$ python3 -q
>>> import numpy as np
>>> from numpy import linalg as LA
>>> np.set_printoptions(precision=3, suppress=True, linewidth=100)
>>> J = np.load("run3.npy")
>>> J
array([[0, 0, 1, 1],
       [0, 0, 1, 0],
       [1, 1, 0, 0],
       [1, 0, 0, 0]])
>>> (J - J.T) / 2
array([[0., 0., 0., 0.],
       [0., 0., 0., 0.],
       [0., 0., 0., 0.],
       [0., 0., 0., 0.]])
>>> np.allclose(J @ J.T, J.T @ J)
True
>>> np.trace(J)
np.int64(0)
>>> np.allclose(J, J.T)
True
>>> J @ J
array([[2, 1, 0, 0],
       [1, 1, 0, 0],
       [0, 0, 2, 1],
       [0, 0, 1, 1]])
>>> assert J == J.T
Traceback (most recent call last):
  File "<python-input-10>", line 1, in <module>
    assert J == J.T
           ^^^^^^^^
ValueError: The truth value of an array with more than one element is ambiguous. Use a.any() or a.all()
>>> round(LA.det(J), 3)
np.float64(1.0)
>>> LA.matrix_power(J, 3)
array([[0, 0, 3, 2],
       [0, 0, 2, 1],
       [3, 2, 0, 0],
       [2, 1, 0, 0]])
>>> Y = LA.invert(J)
Traceback (most recent call last):
  File "<python-input-13>", line 1, in <module>
    Y = LA.invert(J)
        ^^^^^^^^^
AttributeError: module 'numpy.linalg' has no attribute 'invert'
>>> Y = LA.inv(J)
>>> round(float(LA.det(J) * LA.det(Y)), 3)
1.0
>>> w, vecs = LA.eig(J)
>>> round(float(np.prod(w)), 3)
1.0
>>> np.sort(LA.eigvals(J @ J))
array([0.382, 0.382, 2.618, 2.618])
>>> w
array([-1.618,  1.618, -0.618,  0.618])
>>> M = np.load("test11.npy")
>>> M
array([[1., 5., 0., 0., 0., 0., 0.],
       [5., 3., 5., 0., 0., 0., 0.],
       [0., 5., 5., 5., 0., 0., 0.],
       [0., 0., 5., 1., 5., 0., 0.],
       [0., 0., 0., 5., 4., 5., 0.],
       [0., 0., 0., 0., 5., 3., 5.],
       [0., 0., 0., 0., 0., 5., 0.]])
>>> LA.norm(M, axis=1)
array([5.099, 7.681, 8.66 , 7.141, 8.124, 7.681, 5.   ])
>>> np.round(LA.norm(M, 2), 3)
np.float64(12.389)
>>> M[4] @ M[1]
np.float64(0.0)
>>> round(LA.norm(M) ** 2 / LA.norm(M, 2) ** 2, 3)
np.float64(2.352)
>>> np.round(LA.norm(M[4], 1), 3), round(float(LA.norm(M[4], np.inf)), 3)
(np.float64(14.0), 5.0)
>>> LA.norm(M, axis=0)
array([5.099, 7.681, 8.66 , 7.141, 8.124, 7.681, 5.   ])
>>> round(float(LA.norm(M, 1)), 3), round(LA.norm(M, np.inf), 3)
(15.0, np.float64(15.0))
>>> np.round(LA.norm(M, "nuc"), 3)
np.float64(44.03)
>>> round(float(LA.eigvalsh(M).min()), 3)
-6.491
>>> np.all(LA.eigvalsh(M) > 0)
np.False_
>>> rng = np.random.default_rng(6436)
>>> z = rng.permutation(7)
>>> z
array([1, 2, 6, 0, 3, 5, 4])
>>> Y = M[z][:, z]
>>> np.allclose(Y, M)
False
>>> np.diag(Y)
array([3., 5., 0., 1., 1., 3., 4.])
>>> round(float(LA.det(Y)), 3), round(LA.det(M[z]), 3)
(-125875.0, np.float64(125875.0))
>>> Y
array([[3., 5., 0., 5., 0., 0., 0.],
       [5., 5., 0., 0., 5., 0., 0.],
       [0., 0., 0., 0., 0., 5., 0.],
       [5., 0., 0., 1., 0., 0., 0.],
       [0., 5., 0., 0., 1., 0., 5.],
       [0., 0., 5., 0., 0., 3., 5.],
       [0., 0., 0., 0., 5., 5., 4.]])
>>> np.trace(Y)
np.float64(17.0)
>>> M @ M
array([[26., 20., 25.,  0.,  0.,  0.,  0.],
       [20., 59., 40., 25.,  0.,  0.,  0.],
       [25., 40., 75., 30., 25.,  0.,  0.],
       [ 0., 25., 30., 51., 25., 25.,  0.],
       [ 0.,  0., 25., 25., 66., 35., 25.],
       [ 0.,  0.,  0., 25., 35., 59., 15.],
       [ 0.,  0.,  0.,  0., 25., 15., 25.]])
>>> round(np.abs(LA.eigvals(M)).max(), 3)
np.float64(12.389)
>>> np.round(LA.det(M), 3)
np.float64(-125875.0)
>>> (M + M.T) / 2
array([[1., 5., 0., 0., 0., 0., 0.],
       [5., 3., 5., 0., 0., 0., 0.],
       [0., 5., 5., 5., 0., 0., 0.],
       [0., 0., 5., 1., 5., 0., 0.],
       [0., 0., 0., 5., 4., 5., 0.],
       [0., 0., 0., 0., 5., 3., 5.],
       [0., 0., 0., 0., 0., 5., 0.]])
>>> np.trace(M)
np.float64(17.0)
>>> LA.matrix_power(M, 2)
array([[26., 20., 25.,  0.,  0.,  0.,  0.],
       [20., 59., 40., 25.,  0.,  0.,  0.],
       [25., 40., 75., 30., 25.,  0.,  0.],
       [ 0., 25., 30., 51., 25., 25.,  0.],
       [ 0.,  0., 25., 25., 66., 35., 25.],
       [ 0.,  0.,  0., 25., 35., 59., 15.],
       [ 0.,  0.,  0.,  0., 25., 15., 25.]])
>>> x0 = np.array([1, 2, 1, 2, 0, 2, 0])
>>> rhs = M @ x0
>>> rhs
array([11., 16., 25.,  7., 20.,  6., 10.])
>>> np.round(LA.solve(M.T, M[2]), 3) + 0
array([0., 0., 1., 0., 0., 0., 0.])
>>> np.round(LA.solve(M, M[:, 0]), 3) + 0
array([1., 0., 0., 0., 0., 0., 0.])
>>> np.round(LA.solve(M, 3 * rhs), 3) + 0
array([3., 6., 3., 6., 0., 6., 0.])
>>> np.round(LA.solve(M, rhs), 3) + 0
array([1., 2., 1., 2., 0., 2., 0.])
>>> W0 = np.array([[0.27, -1.17, -0.54, 0.18, 0.36, -1.35, 0.72],
...     [0.12, -0.52, -0.24, 0.08, 0.16, -0.6, 0.32],
...     [-0.15, 0.65, 0.3, -0.1, -0.2, 0.75, -0.4]])
>>> rank = LA.matrix_rank(W0)
>>> rank
np.int64(1)
>>> N = LA.svd(W0)[2][rank:].T
>>> [int(LA.matrix_rank(W0[:i])) for i in range(1, len(W0) + 1)]
[1, 1, 1]
>>> np.allclose(W0 @ N, 0)
True
>>> LA.matrix_rank(W0.T @ W0), LA.matrix_rank(W0 @ W0.T)
(np.int64(1), np.int64(1))
>>> t3 = np.stack([W0, -3 * W0, W0[::-1]])
>>> LA.matrix_rank(t3)
array([1, 1, 1])
>>> LA.norm(t3, axis=(1, 2))
array([2.526, 7.578, 2.526])
>>> np.einsum("bij,cij->bc", t3, t3)
array([[  6.381, -19.142,  -3.87 ],
       [-19.142,  57.425,  11.611],
       [ -3.87 ,  11.611,   6.381]])
>>> U, s, vt = LA.svd(W0)
>>> vecs = vt[:(s > 1e-8).sum()]
>>> x0 = W0[1] + 5 * W0[2] + rng.integers(2) * np.eye(7)[0]
>>> x0
array([ 0.37,  2.73,  1.26, -0.42, -0.84,  3.15, -1.68])
>>> LA.matrix_rank(np.vstack([W0, x0]))
np.int64(2)
>>> np.diag(vecs.T @ vecs)
array([0.017, 0.323, 0.069, 0.008, 0.031, 0.43 , 0.122])
>>> np.allclose(vecs.T @ vecs @ x0, x0)
False
>>> Y = W0 + rng.integers(-2, 3, (3, 1)) @ rng.integers(-2, 3, (1, 7))
>>> Y
array([[ 0.27, -1.17, -0.54,  0.18,  0.36, -1.35,  0.72],
       [-1.88,  1.48, -1.24, -0.92,  2.16, -2.6 , -1.68],
       [-4.15,  4.65, -1.7 , -2.1 ,  3.8 , -3.25, -4.4 ]])
>>> Y - W0
array([[ 0.,  0.,  0.,  0.,  0.,  0.,  0.],
       [-2.,  2., -1., -1.,  2., -2., -2.],
       [-4.,  4., -2., -2.,  4., -4., -4.]])
>>> np.round(LA.svd(Y - W0, compute_uv=False), 3) + 0
array([10.488,  0.   ,  0.   ])
>>> np.abs(Y - W0).sum(axis=1)
array([ 0., 12., 24.])
>>> LA.matrix_rank(Y - W0, tol=1e-8)
np.int64(1)
